$ ipython --no-banner

In [1]: import numpy as np

In [2]: import numpy.linalg as la

In [3]: np.set_printoptions(suppress=True, linewidth=140)

In [4]: A = np.loadtxt("a.csv", delimiter=",")

In [5]: print(A.round(2))
[[ 0.04 -0.19  0.04]
 [-0.19  0.93 -0.19]
 [ 0.04 -0.19  0.04]]

In [6]: # symmetric, so the eigenvalues are real

In [7]: print(np.abs(np.diag(la.qr(A)[1])) > 1e-9)
[ True False False]

In [8]: print(la.lstsq(A[:-1].T, A[-1])[2])
1

In [9]: print(round(np.trace(la.pinv(A) @ A), 2))
1.0

In [10]: x = np.array([2, 1, 1])

In [11]: print(np.trace(A))
1.0

In [12]: print(np.round(la.eigvalsh(2 * A - np.eye(3)), 2))
[-1. -1.  1.]

In [13]: W1 = np.array([[-5, -7, 3], [0, -1, -8], [-2, 4, 9]])

In [14]: beta = np.array([7, 2, 5])

In [15]: H = np.maximum(A @ W1 + beta, 0)

In [16]: print(la.matrix_rank(H))
2

In [17]: print(H.round(2))
[[6.74 2.07 6.93]
 [8.3  1.63 0.  ]
 [6.74 2.07 6.93]]

In [18]: print((H > 0).astype(int))
[[1 1 1]
 [1 1 0]
 [1 1 1]]

In [19]: C = np.array([[3, -1], [2, 2], [-2, 3]])

In [20]: print(W1 @ C)
[[-35   0]
 [ 14 -26]
 [-16  37]]

In [21]: print(np.round(H @ C, 2))
[[10.52 18.19]
 [28.15 -5.04]
 [10.52 18.19]]

In [22]: print((H @ C).round(6).argmax(axis=1))
[1 0 1]

In [23]: U, sv, Vt = la.svd(H)

In [24]: print(sv.round(2) + 0)
[15.42  5.4   0.  ]

In [25]: M2 = U[:, :2] @ np.diag(sv[:2]) @ Vt[:2]

In [26]: print(np.round(np.abs(H - M2).max(), 2))
0.0

In [27]: print(la.matrix_rank(M2))
2

In [28]: print(np.round(la.norm(H - M2, 2), 2), round(sv[2], 2))
0.0 0.0
